$ python3 -q
>>> import numpy as np
>>> np.set_printoptions(suppress=True, linewidth=140)
>>> feats = np.load("sample3.npy")
>>> feats
array([[2, 0, 2, 1, 1, 2, 2, 3, 1, 3, 3],
       [3, 3, 1, 2, 0, 2, 2, 0, 2, 3, 3],
       [2, 0, 2, 1, 1, 1, 3, 2, 1, 2, 3],
       [0, 0, 1, 1, 1, 3, 3, 2, 3, 0, 2],
       [3, 1, 1, 3, 1, 0, 0, 3, 1, 1, 0],
       [0, 2, 1, 0, 2, 3, 2, 2, 3, 2, 1],
       [2, 2, 2, 3, 2, 0, 1, 0, 1, 0, 1],
       [1, 2, 2, 2, 1, 3, 0, 2, 1, 0, 0],
       [0, 0, 1, 1, 1, 3, 3, 2, 3, 0, 2]])
>>> # null space of dimension 3
>>> np.round(feats @ np.linalg.pinv(feats) @ feats, 2) + 0
array([[2., 0., 2., 1., 1., 2., 2., 3., 1., 3., 3.],
       [3., 3., 1., 2., 0., 2., 2., 0., 2., 3., 3.],
       [2., 0., 2., 1., 1., 1., 3., 2., 1., 2., 3.],
       [0., 0., 1., 1., 1., 3., 3., 2., 3., 0., 2.],
       [3., 1., 1., 3., 1., 0., 0., 3., 1., 1., 0.],
       [0., 2., 1., 0., 2., 3., 2., 2., 3., 2., 1.],
       [2., 2., 2., 3., 2., 0., 1., 0., 1., 0., 1.],
       [1., 2., 2., 2., 1., 3., 0., 2., 1., 0., 0.],
       [0., 0., 1., 1., 1., 3., 3., 2., 3., 0., 2.]])
>>> np.linalg.lstsq(feats[:-1].T, feats[-1])[2]
np.int32(8)
>>> np.abs(np.diag(np.linalg.qr(feats)[1])) > 1e-9
array([ True,  True,  True,  True,  True,  True,  True,  True, False])
>>> np.unique(feats.round(6), axis=0).shape
(8, 11)
>>> round(np.trace(np.linalg.pinv(feats) @ feats), 2)
np.float64(8.0)
>>> W0 = np.loadtxt("arr.csv", delimiter=",")
>>> W0.round(2)
array([[ 1.  ,  0.  ,  0.  ,  0.  ,  0.  ,  0.  ,  0.  ,  0.  ,  0.  ,  0.  ,  0.  ,  0.  ],
       [ 0.  ,  1.  ,  0.  ,  0.  ,  0.  ,  0.  ,  0.  ,  0.  ,  0.  ,  0.  ,  0.  ,  0.  ],
       [ 0.  ,  0.  ,  1.  ,  0.  ,  0.  ,  0.  ,  0.  ,  0.  ,  0.  ,  0.  ,  0.  ,  0.  ],
       [ 0.  ,  0.  ,  0.  , -0.71,  0.71,  0.  ,  0.  ,  0.  ,  0.  ,  0.  ,  0.  ,  0.  ],
       [ 0.  ,  0.  ,  0.  , -0.71, -0.71,  0.  ,  0.  ,  0.  ,  0.  ,  0.  ,  0.  ,  0.  ],
       [ 0.  ,  0.  ,  0.  ,  0.  ,  0.  ,  1.  ,  0.  ,  0.  ,  0.  ,  0.  ,  0.  ,  0.  ],
       [ 0.  ,  0.  ,  0.  ,  0.  ,  0.  ,  0.  ,  1.  ,  0.  ,  0.  ,  0.  ,  0.  ,  0.  ],
       [ 0.  ,  0.  ,  0.  ,  0.  ,  0.  ,  0.  ,  0.  ,  1.  ,  0.  ,  0.  ,  0.  ,  0.  ],
       [ 0.  ,  0.  ,  0.  ,  0.  ,  0.  ,  0.  ,  0.  ,  0.  ,  1.  ,  0.  ,  0.  ,  0.  ],
       [ 0.  ,  0.  ,  0.  ,  0.  ,  0.  ,  0.  ,  0.  ,  0.  ,  0.  ,  1.  ,  0.  ,  0.  ],
       [ 0.  ,  0.  ,  0.  ,  0.  ,  0.  ,  0.  ,  0.  ,  0.  ,  0.  ,  0.  ,  1.  ,  0.  ],
       [ 0.  ,  0.  ,  0.  ,  0.  ,  0.  ,  0.  ,  0.  ,  0.  ,  0.  ,  0.  ,  0.  ,  1.  ]])
>>> left, sv, Vt = np.linalg.svd(W0, full_matrices=False)
>>> left.shape, sv.shape, Vt.shape
((12, 12), (12,), (12, 12))
>>> np.round(left.T @ W0 @ Vt.T, 2) + 0
array([[1., 0., 0., 0., 0., 0., 0., 0., 0., 0., 0., 0.],
       [0., 1., 0., 0., 0., 0., 0., 0., 0., 0., 0., 0.],
       [0., 0., 1., 0., 0., 0., 0., 0., 0., 0., 0., 0.],
       [0., 0., 0., 1., 0., 0., 0., 0., 0., 0., 0., 0.],
       [0., 0., 0., 0., 1., 0., 0., 0., 0., 0., 0., 0.],
       [0., 0., 0., 0., 0., 1., 0., 0., 0., 0., 0., 0.],
       [0., 0., 0., 0., 0., 0., 1., 0., 0., 0., 0., 0.],
       [0., 0., 0., 0., 0., 0., 0., 1., 0., 0., 0., 0.],
       [0., 0., 0., 0., 0., 0., 0., 0., 1., 0., 0., 0.],
       [0., 0., 0., 0., 0., 0., 0., 0., 0., 1., 0., 0.],
       [0., 0., 0., 0., 0., 0., 0., 0., 0., 0., 1., 0.],
       [0., 0., 0., 0., 0., 0., 0., 0., 0., 0., 0., 1.]])
>>> round(float(np.sqrt((sv ** 2).sum())), 2), np.round(np.linalg.norm(W0), 2)
(3.46, np.float64(3.46))
>>> sv / sv[0]
array([1., 1., 1., 1., 1., 1., 1., 1., 1., 1., 1., 1.])
